$ python -q
>>> import numpy as np
>>> from numpy import linalg as LA
>>> np.set_printoptions(precision=3, suppress=True, linewidth=160, legacy="1.25")
>>> m1 = np.loadtxt("run7.csv", delimiter=",")
>>> print(m1)
[[-10.   2.   0.]
 [  2.  -6.   1.]
 [  0.   1. -10.]]
>>> other = np.array([[-1, 1], [0, 2]])
>>> basis = np.kron(other, m1)
>>> print(round(LA.norm(basis, 2), 3), round(LA.norm(other, 2) * LA.norm(m1, 2), 3))
25.171 25.171
>>> r0 = np.array([0, 2, -1])
>>> other = m1 + np.outer(r0, np.eye(3)[1])
>>> print(other)
[[-10.   2.   0.]
 [  2.  -4.   1.]
 [  0.   0. -10.]]
>>> ev, vecs = LA.eig(other)
>>> print(np.round(other @ vecs[:, 0] - ev[0] * vecs[:, 0], 3) + 0)
[0. 0. 0.]
>>> U, sv, VT = LA.svd(m1, full_matrices=False)
>>> print(np.round(VT @ VT.T, 3) + 0)
[[1. 0. 0.]
 [0. 1. 0.]
 [0. 0. 1.]]
>>> print(np.round(U.T @ U, 3) + 0)
[[1. 0. 0.]
 [0. 1. 0.]
 [0. 0. 1.]]
>>> print(sv)
[11. 10.  5.]
>>> ev, vecs = LA.eigh(m1)
>>> print(np.round(vecs.T @ m1 @ vecs, 3) + 0)
[[-11.   0.   0.]
 [  0. -10.   0.]
 [  0.   0.  -5.]]
>>> print(ev)
[-11. -10.  -5.]
>>> print(LA.eigvalsh(m1 + 4 * np.eye(3)))
[-7. -6. -1.]
>>> F = np.array([[1, -4, 2, 5, -1, -1],
...     [-4, 41, 12, 5, 14, -21],
...     [2, 12, 20, 30, 6, -22],
...     [5, 5, 30, 50, 5, -30],
...     [-1, 14, 6, 5, 5, -9],
...     [-1, -21, -22, -30, -9, 26]])
>>> # null space of dimension 4
>>> U, sv, VT = LA.svd(F, full_matrices=False)
>>> print(np.abs(VT[0]))
[0.029 0.36  0.441 0.625 0.162 0.507]
>>> print(np.abs(U[:, 0]).round(6).argmax())
3
>>> print(np.round(VT @ VT.T, 3) + 0)
[[1. 0. 0. 0. 0. 0.]
 [0. 1. 0. 0. 0. 0.]
 [0. 0. 1. 0. 0. 0.]
 [0. 0. 0. 1. 0. 0.]
 [0. 0. 0. 0. 1. 0.]
 [0. 0. 0. 0. 0. 1.]]
>>> print(U.shape, sv.shape, VT.shape)
(6, 6) (6,) (6, 6)
>>> print(np.allclose(U * sv @ VT, F))
True
>>> other = F / LA.norm(F, axis=1, keepdims=True)
>>> gram = other @ other.T
>>> print(LA.norm(other, axis=1))
[1. 1. 1. 1. 1. 1.]
>>> print(np.round(np.degrees(np.arccos(np.clip(gram[3, 1], -1, 1))), 3))
63.142
>>> other = np.array([[3]])
>>> basis = np.array([[4, 0, 5], [7, 4, 7], [7, 3, 5]])
>>> M = np.block([[other, np.zeros((1, 3))], [np.zeros((3, 1)), basis]])
>>> print(M)
[[3. 0. 0. 0.]
 [0. 4. 0. 5.]
 [0. 7. 4. 7.]
 [0. 7. 3. 5.]]
>>> print(M.reshape(2, -1))
[[3. 0. 0. 0. 0. 4. 0. 5.]
 [0. 7. 4. 7. 0. 7. 3. 5.]]
>>> M.reshape(4, 5)
Traceback (most recent call last):
  File "<python-input-38>", line 1, in <module>
    M.reshape(4, 5)
    ~~~~~~~~~^^^^^^
ValueError: cannot reshape array of size 16 into shape (4,5)
>>> print(M.reshape(-1, 2))
[[3. 0.]
 [0. 0.]
 [0. 4.]
 [0. 5.]
 [0. 7.]
 [4. 7.]
 [0. 7.]
 [3. 5.]]
>>> blk = M.reshape(4, 2, -1)
>>> print(blk.sum(axis=1))
[[ 3.  0.]
 [ 0.  9.]
 [ 4. 14.]
 [ 3. 12.]]
>>> print(blk[:, 0])
[[3. 0.]
 [0. 4.]
 [0. 7.]
 [0. 7.]]
>>> print(np.swapaxes(blk, 1, 2)[0])
[[3. 0.]
 [0. 0.]]
>>> print(blk.shape)
(4, 2, 2)
>>> O, R = LA.qr(M)
>>> print(R)
[[  3.      0.      0.      0.   ]
 [  0.    -10.677  -4.589  -9.74 ]
 [  0.      0.     -1.985   0.857]
 [  0.      0.      0.     -1.841]]
>>> print(np.round(O @ R, 3) + 0)
[[3. 0. 0. 0.]
 [0. 4. 0. 5.]
 [0. 7. 4. 7.]
 [0. 7. 3. 5.]]
>>> print(abs(R[0, 0]), round(float(LA.norm(M[:, 0])), 3))
3.0 3.0
>>> print((LA.matrix_power((R != 0) + (R.T != 0) + np.eye(4), 4) > 0).astype(int))
[[1 0 0 0]
 [0 1 1 1]
 [0 1 1 1]
 [0 1 1 1]]
>>> print(np.flatnonzero(LA.matrix_power((R != 0) + (R.T != 0) + np.eye(4), 4)[3]))
[1 2 3]
>>> ev, vecs = LA.eig(M)
>>> print(round(float(np.prod(ev)), 3))
-117.0
>>> A = np.loadtxt("w.csv", delimiter=",")
>>> print(A)
[[0. 0. 1. 0. 1.]
 [0. 0. 1. 0. 1.]
 [1. 1. 0. 1. 1.]
 [0. 0. 1. 0. 0.]
 [1. 1. 1. 0. 0.]]
>>> # columns 0 and 1 are equal
>>> ev, vecs = LA.eigh(A)
>>> x = np.array([-5, -8, -9, -4, 5])
>>> print(round(x @ A @ x / (x @ x), 3), np.round(ev[0], 3), round(ev[-1], 3))
0.408 -1.749 2.686
>>> rk = LA.matrix_rank(A)
>>> print(rk)
4
>>> N = LA.svd(A)[2][rk:].T
>>> print(LA.matrix_rank(A.T @ A), LA.matrix_rank(A @ A.T))
4 4
>>> print([int(LA.matrix_rank(np.delete(A, i, axis=0))) for i in range(5)])
[4, 4, 3, 3, 3]
>>> print(np.round(N[:, 0] / N[np.abs(N[:, 0]).round(6).argmax(), 0], 3) + 0)
[ 1. -1.  0.  0.  0.]
>>> print(round(float(LA.det(A)), 3))
0.0
>>> print(np.round(np.sort(np.abs(LA.eigvals(A))), 3) + 0)
[0.    0.335 1.271 1.749 2.686]
>>> print(A @ A)
[[2. 2. 1. 1. 1.]
 [2. 2. 1. 1. 1.]
 [1. 1. 4. 0. 2.]
 [1. 1. 0. 1. 1.]
 [1. 1. 2. 1. 3.]]
>>> print(np.allclose(A @ A.T, A.T @ A))
True
>>> print(np.allclose(A, A.T))
True
>>> print(LA.matrix_rank(A, rtol=0.1))
4
>>> print([round(float(x), 3) for x in LA.svd(A, compute_uv=False)[:3]])
[2.686, 1.749, 1.271]
>>> print(np.argsort(-LA.norm(A, axis=0).round(6), kind="stable")[:3])
[2 4 0]
>>> print(round(float(LA.norm(A, 2) / LA.norm(A)), 3))
0.775
>>> arr = np.load("out16.npy")
>>> print(arr)
[[-0.3  2.4 -0.2]
 [ 0.2  0.   1.2]
 [ 0.8 -0.9 -0.9]
 [ 1.2  1.7 -1.3]
 [ 0.  -0.7  0.9]
 [ 1.1  0.6 -1.5]
 [-0.4 -0.4 -0.1]
 [-0.1  0.   0.4]
 [-0.2 -0.7  0.2]
 [ 0.6 -0.1  2. ]
 [ 0.2  0.  -1.6]
 [-0.6 -1.2  0.2]
 [ 1.   0.7  0.6]
 [-0.7  2.2 -0.4]
 [ 0.6 -0.6  0.7]
 [-0.7  0.6 -0.2]
 [ 0.  -5.1 -0.6]
 [-0.3  1.4 -2.2]
 [-0.7 -0.3  2.4]
 [ 0.7  0.1 -0.8]]
>>> print(round(float(LA.norm(arr) ** 2 / LA.norm(arr, 2) ** 2), 3))
1.68
>>> print(round(LA.norm(arr, 2), 3))
6.936
>>> print(round(LA.norm(arr[1], 1), 3), round(LA.norm(arr[1], np.inf), 3))
1.4 1.2
>>> P = np.triu(np.array([[0, -1, -3], [-1, 1, -3], [0, 3, 2]]), 1) + np.eye(3)
>>> other = P @ m1 @ LA.inv(P)
>>> print(np.poly(other))
[  1.  26. 215. 550.]
>>> print(round(float(LA.det(other)), 3))
-550.0
>>> z = arr[:, 0] > np.median(arr[:, 0])
>>> r0 = arr[z].mean(axis=0) - arr[~z].mean(axis=0)
>>> print(np.argsort(-np.abs(r0).round(6), kind="stable"))
[0 1 2]
>>> cen = (arr - arr.mean(axis=0)) / arr.std(axis=0)
>>> print(cen.std(axis=0))
[1. 1. 1.]
>>> beta = LA.lstsq(np.delete(cen, 1, axis=1), cen[:, 1])[0]
>>> print(beta)
[-0.008 -0.167]
>>> other = np.array([[6, 6], [2, 7], [4, 5]])
>>> print(LA.matrix_rank(np.vstack([arr, other.T])))
3
>>> print(LA.matrix_rank(arr @ other))
2
>>> print(np.einsum("ij->j", arr))
[ 2.4 -0.3 -1.2]
>>> K = np.load("m.npy")
>>> print(K)
[[ 0 -2  0]
 [ 2  0  0]
 [ 0  0 -1]]
>>> P = np.triu(np.array([[5, 0, -3], [-3, -1, 3], [-3, -3, 2]]), 1) + np.eye(3)
>>> other = P @ K @ LA.inv(P)
>>> print(other)
[[ 0. -2.  9.]
 [ 2.  0.  3.]
 [ 0.  0. -1.]]
>>> print(LA.matrix_rank(other))
3
>>> print(np.trace(other), np.trace(K))
-1.0 -1
>>> data = np.load("test18.npy")
>>> print(data)
[[ 1 -1  1 -1  1 -1  1 -1]
 [ 1 -1  1 -1 -1  1 -1  1]
 [ 1  1  1  1  1  1  1  1]
 [ 1  1  1  1 -1 -1 -1 -1]
 [ 1 -1 -1  1  1 -1 -1  1]]
>>> ang = np.radians(30)
>>> R = np.eye(8)
>>> R[5, 5] = R[1, 1] = np.cos(ang)
>>> R[5, 1], R[1, 5] = -np.sin(ang), np.sin(ang)
>>> print(R)
[[ 1.     0.     0.     0.     0.     0.     0.     0.   ]
 [ 0.     0.866  0.     0.     0.     0.5    0.     0.   ]
 [ 0.     0.     1.     0.     0.     0.     0.     0.   ]
 [ 0.     0.     0.     1.     0.     0.     0.     0.   ]
 [ 0.     0.     0.     0.     1.     0.     0.     0.   ]
 [ 0.    -0.5    0.     0.     0.     0.866  0.     0.   ]
 [ 0.     0.     0.     0.     0.     0.     1.     0.   ]
 [ 0.     0.     0.     0.     0.     0.     0.     1.   ]]
>>> other = data @ R.T
>>> print(np.abs(other - data).max(axis=0))
[0.    0.634 0.    0.    0.    0.634 0.    0.   ]
>>> print(other)
[[ 1.    -1.366  1.    -1.     1.    -0.366  1.    -1.   ]
 [ 1.    -0.366  1.    -1.    -1.     1.366 -1.     1.   ]
 [ 1.     1.366  1.     1.     1.     0.366  1.     1.   ]
 [ 1.     0.366  1.     1.    -1.    -1.366 -1.    -1.   ]
 [ 1.    -1.366 -1.     1.     1.    -0.366 -1.     1.   ]]
>>> print(np.round(LA.norm(other, 2), 3))
2.828
>>> print(round(other[3] @ other[4], 3))
0.0
>>> print(round(LA.norm(other[3] - other[4]), 3))
4.0
>>> print(round(LA.norm(other, 1), 3), np.round(LA.norm(other, np.inf), 3))
5.0 7.732
>>> print(np.round(LA.norm(other[3], 1), 3), round(LA.norm(other[3], np.inf), 3))
7.732 1.366
>>> E = np.load("arr.npy")
>>> print(E)
[[4. 2. 1.]
 [2. 7. 2.]
 [1. 2. 4.]]
>>> # symmetric
>>> x = np.ones(3)
>>> for _ in range(4):
...     x = E @ x
...     x /= LA.norm(x)
...     print(round(x @ E @ x, 3))
... 
8.918
8.991
8.999
9.0
>>> print(x)
[0.411 0.814 0.411]
>>> print(np.round(LA.eigvalsh(E)[-1], 3))
9.0
>>> O, R = LA.qr(E)
>>> print(O.shape, R.shape)
(3, 3) (3, 3)
>>> print(np.trace(O @ O.T))
3.0
>>> print(O @ R)
[[4. 2. 1.]
 [2. 7. 2.]
 [1. 2. 4.]]
>>> print(R)
[[-4.583 -5.237 -2.619]
 [ 0.    -5.438 -1.891]
 [ 0.     0.     3.25 ]]
>>> print(np.allclose(R.T @ R, E.T @ E))
True
>>> print(O)
[[-0.873  0.473 -0.12 ]
 [-0.436 -0.867 -0.241]
 [-0.218 -0.158  0.963]]
>>> print(round(float(abs(R[0, 0])), 3), round(float(LA.norm(E[:, 0])), 3))
4.583 4.583
>>> r0 = np.array([-2, 0, 0])
>>> print(np.cross(O[2, :3], O[0, :3]))
[-0.436 -0.867 -0.241]
>>> print(np.convolve(O[2], r0))
[ 0.436  0.315 -1.926  0.     0.   ]
